$ python -q
>>> import numpy as np
>>> np.set_printoptions(suppress=True, linewidth=200)
>>> J = np.loadtxt("w.csv", delimiter=",")
>>> J
array([[ 0.0699, -0.5649,  0.6963, -0.6751, -0.8538,  0.3969,  0.8005],
       [ 0.9402, -0.7487,  0.3004, -0.7739, -0.9999, -0.9982,  0.9647],
       [-0.9987,  0.9901, -0.998 ,  0.9915,  0.9992, -0.6858, -0.0699],
       [-0.0898,  0.04  ,  0.9329, -0.989 , -0.9952,  0.9992, -0.4301],
       [ 0.    ,  0.8917, -0.3095, -0.8243, -0.9693,  0.9654, -0.9793],
       [-0.2636, -0.1489,  0.8076, -0.6469,  0.8041,  0.9961, -0.7064],
       [-0.9232,  0.7818, -0.226 , -0.6696, -0.7699,  0.971 ,  0.05  ],
       [-0.2636, -0.8076,  0.9674, -0.9508, -0.917 ,  0.9876,  0.9201],
       [-0.0798, -0.5227,  0.6469, -0.4301, -0.1293,  0.598 ,  0.6469],
       [-0.7163, -0.9979,  1.    , -0.9999, -1.    ,  1.    ,  1.    ],
       [ 0.9154,  0.8832, -0.9925,  0.982 ,  0.7739, -0.9997, -0.9931],
       [ 0.9879, -0.8692,  0.6696, -0.226 , -0.8896, -0.9743, -0.1096],
       [-0.6231, -0.6044,  0.8367, -0.7064, -0.1586,  0.9458,  0.8875],
       [-0.2821,  0.7616, -0.9508,  0.9611,  0.9895, -0.9458, -0.8511],
       [ 0.6169, -0.9436,  0.9923, -0.978 , -0.9667,  0.9876,  0.8896],
       [ 0.8005, -0.9955,  0.9967, -0.9414, -0.9354,  0.5227,  0.9981],
       [-0.3799, -0.8337,  0.664 , -0.3799, -0.8337, -0.7443,  0.9954],
       [ 0.8397,  0.8005, -0.8937,  0.7259,  0.2821, -0.9138, -0.9923],
       [ 0.9478, -0.6044,  0.2355,  0.0599, -0.7064, -0.9498, -0.3627],
       [ 0.7857, -0.9626,  0.9932, -0.9379, -0.4219,  0.9879,  0.6751],
       [ 0.7895, -0.8617,  0.821 , -0.7064, -0.971 , -0.7163,  0.9087],
       [ 0.6044,  0.6911, -0.9595,  0.9517,  0.8617, -0.9959, -0.8977],
       [ 0.7306, -0.7398,  0.7443,  0.1293,  0.9302,  0.4854, -0.4301],
       [ 0.8483,  0.1194, -0.05  ,  0.3969,  0.881 ,  0.1877, -0.9797],
       [-0.9447,  0.2636,  0.7818, -0.7211,  0.9246,  0.9998, -0.207 ],
       [ 0.05  , -0.1391,  0.537 , -0.5649, -0.3885,  0.8275, -0.1586],
       [-0.6231,  0.7779, -0.9716,  0.9823,  0.9967, -0.9743, -0.6527],
       [ 0.4854,  0.5441, -0.8337,  0.8306,  0.8178, -0.9275, -0.8764],
       [ 0.8668, -0.2543,  0.2449, -0.2355, -0.664 , -0.508 , -0.7114],
       [ 0.7699, -0.7487,  0.7658, -0.7398, -0.9727, -0.4621,  0.7398],
       [ 0.6231,  0.7818, -0.9562,  0.9812,  0.9987, -0.9498, -0.9946],
       [-0.8643,  0.9952, -0.9975,  0.9414,  0.8076, -0.8243, -0.9919]])
>>> idx = J[:, 1] > np.median(J[:, 1])
>>> f = J[idx].mean(axis=0) - J[~idx].mean(axis=0)
>>> idx.astype(int)
array([0, 0, 1, 1, 1, 1, 1, 0, 0, 0, 1, 0, 0, 1, 0, 0, 0, 1, 0, 0, 0, 1, 0, 1, 1, 1, 1, 1, 0, 0, 1, 1])
>>> d = np.linalg.norm(J[:, None] - J[None], axis=-1)
>>> d[22].round(6).argsort(kind="stable")[:4]
array([22, 23,  5, 25])
>>> d[:5, :5].round(4)
array([[0.    , 1.7182, 3.8173, 1.563 , 2.5816],
       [1.7182, 0.    , 4.0926, 2.8398, 3.4037],
       [3.8173, 4.0926, 0.    , 4.0406, 3.4938],
       [1.563 , 2.8398, 4.0406, 0.    , 1.6148],
       [2.5816, 3.4037, 3.4938, 1.6148, 0.    ]])
>>> other = J / np.linalg.norm(J, axis=1, keepdims=True)
>>> C2 = other @ other.T
>>> round(np.degrees(np.arccos(np.clip(C2[14, 1], -1, 1))), 4)
np.float64(54.4514)
>>> rng = np.random.default_rng(251)
>>> other = J + rng.integers(-2, 3, (32, 6)) @ rng.integers(-2, 3, (6, 7))
>>> other.round(4)
array([[  6.0699,  -2.5649,  -4.3037,   4.3249,  -6.8538,   7.3969,  11.8005],
       [ -0.0598,   4.2513,  -5.6996,  -0.7739,  -0.9999,   1.0018,   7.9647],
       [ -8.9987,   2.9901,  11.002 ,  -7.0085,   4.9992,  -0.6858, -12.0699],
       [  2.9102,   0.04  ,   0.9329,  -6.989 ,   2.0048,  -3.0008,  -2.4301],
       [ -9.    ,   9.8917,   0.6905,  -1.8243,  -2.9693,   1.9654,  -2.9793],
       [-12.2636,   5.8511,   2.8076,  -4.6469,  10.8041,   2.9961,  -2.7064],
       [  2.0768,  -0.2182,  -3.226 ,  -3.6696,   5.2301,  -3.029 ,   0.05  ],
       [ -1.2636,   6.1924, -11.0326,   3.0492,   2.083 ,  -5.0124,   4.9201],
       [ -1.0798,   5.4773,  -8.3531,   2.5699,   2.8707,  -5.402 ,   1.6469],
       [ -5.7163,   1.0021,   2.    ,   0.0001,   2.    ,   3.    ,   0.    ],
       [ -3.0846,   1.8832,   4.0075,   1.982 ,  -4.2261,  10.0003,   3.0069],
       [  2.9879,  -0.8692,   3.6696,  -1.226 ,  -6.8896,  -6.9743,  -7.1096],
       [  0.3769,  -1.6044,   4.8367,  -4.7064,  -0.1586,   5.9458,   1.8875],
       [ -1.2821,   3.7616,  -5.9508,  -0.0389,   6.9895,  -7.9458,  -2.8511],
       [  0.6169,   1.0564,   0.9923,  -4.978 ,   0.0333,   3.9876,   3.8896],
       [  1.8005,   2.0045,  -3.0033,   1.0586,  -2.9354,  -1.4773,   1.9981],
       [ -7.3799,   5.1663,   0.664 ,  -0.3799,  -0.8337,   2.2557,   1.9954],
       [  8.8397,  -7.1995,  -2.8937,   0.7259,   3.2821,   0.0862,   4.0077],
       [ -1.0522,   2.3956,   1.2355,  -2.9401,   1.2936,   5.0502,   2.6373],
       [  7.7857,  -3.9626,   0.9932,  -2.9379,  -3.4219,  -1.0121,   0.6751],
       [  1.7895,  -3.8617,   5.821 ,  -3.7064,   1.029 ,  -7.7163,  -9.0913],
       [  4.6044,  -4.3089,  -1.9595,   5.9517,  -4.1383,  -3.9959,  -0.8977],
       [ -2.2694,   4.2602,  -1.2557,   2.1293,  -2.0698,  -7.5146,  -6.4301],
       [ -2.1517,   3.1194,  -1.05  ,  -0.6031,   0.881 ,   6.1877,   5.0203],
       [ -6.9447,  -0.7364,   8.7818,  -0.7211,   1.9246,   2.9998,  -7.207 ],
       [ -4.95  ,   1.8609,   6.537 ,  -2.5649,   0.6115,  -5.1725, -12.1586],
       [ -3.6231,  10.7779,  -7.9716,   3.9823,  -3.0033,  -7.9743,  -2.6527],
       [ -2.5146,   2.5441,  -3.8337,   1.8306,   2.8178,  -1.9275,   1.1236],
       [ 11.8668,  -9.2543,  -2.7551,   4.7645,  -6.664 ,   2.492 ,   7.2886],
       [ -0.2301,   1.2513,   0.7658,  -2.7398,  -0.9727,   0.5379,   1.7398],
       [  3.6231,  -2.2182,   1.0438,   2.9812,  -4.0013,  -1.9498,  -2.9946],
       [ -8.8643,   6.9952,   7.0025,  -7.0586,   2.8076,  -2.8243, -10.9919]])
>>> np.linalg.matrix_rank(other - J, tol=1e-8)
np.int64(6)
>>> np.round(np.linalg.svd(other - J, compute_uv=False), 4) + 0
array([46.8141, 33.8564, 31.5017, 21.3292, 12.2924,  2.9656,  0.    ])
>>> np.abs(other - J).sum(axis=1)
array([42., 21., 46., 18., 25., 38., 20., 37., 29., 15., 31., 25., 16., 25., 13., 15., 17., 27., 20., 17., 31., 23., 29., 20., 25., 34., 36., 14., 45.,  7., 18., 44.])
>>> M = np.array([[-3, 5, 3, 5, 5],
...     [2, 2, 3, 3, -5],
...     [5, 4, 0, 3, -1],
...     [-4, 0, -5, -3, 2],
...     [-2, 2, -5, -4, 5],
...     [-5, 3, -5, 4, -5],
...     [1, -4, 0, -3, 4],
...     [0, -2, 3, -2, 3]])
>>> M[0] = M[3]
>>> M
array([[-4,  0, -5, -3,  2],
       [ 2,  2,  3,  3, -5],
       [ 5,  4,  0,  3, -1],
       [-4,  0, -5, -3,  2],
       [-2,  2, -5, -4,  5],
       [-5,  3, -5,  4, -5],
       [ 1, -4,  0, -3,  4],
       [ 0, -2,  3, -2,  3]])
>>> x0 = np.array([1, 9, 7, 3, 1])
>>> rhs = M @ x0
>>> np.round(np.linalg.solve(M.T @ M, M.T @ rhs), 4)
array([1., 9., 7., 3., 1.])
>>> rhs
array([-46,  45,  49, -46, -26,  -6, -40,   0])
>>> rhs = rhs + 0.05 * rng.normal(size=8)
>>> rhs.round(4)
array([-46.0457,  44.9969,  48.9962, -46.0876, -26.0667,  -6.0159, -39.9636,  -0.1133])
>>> c, *_ = np.linalg.lstsq(M, rhs)
>>> c.round()
array([1., 9., 7., 3., 1.])
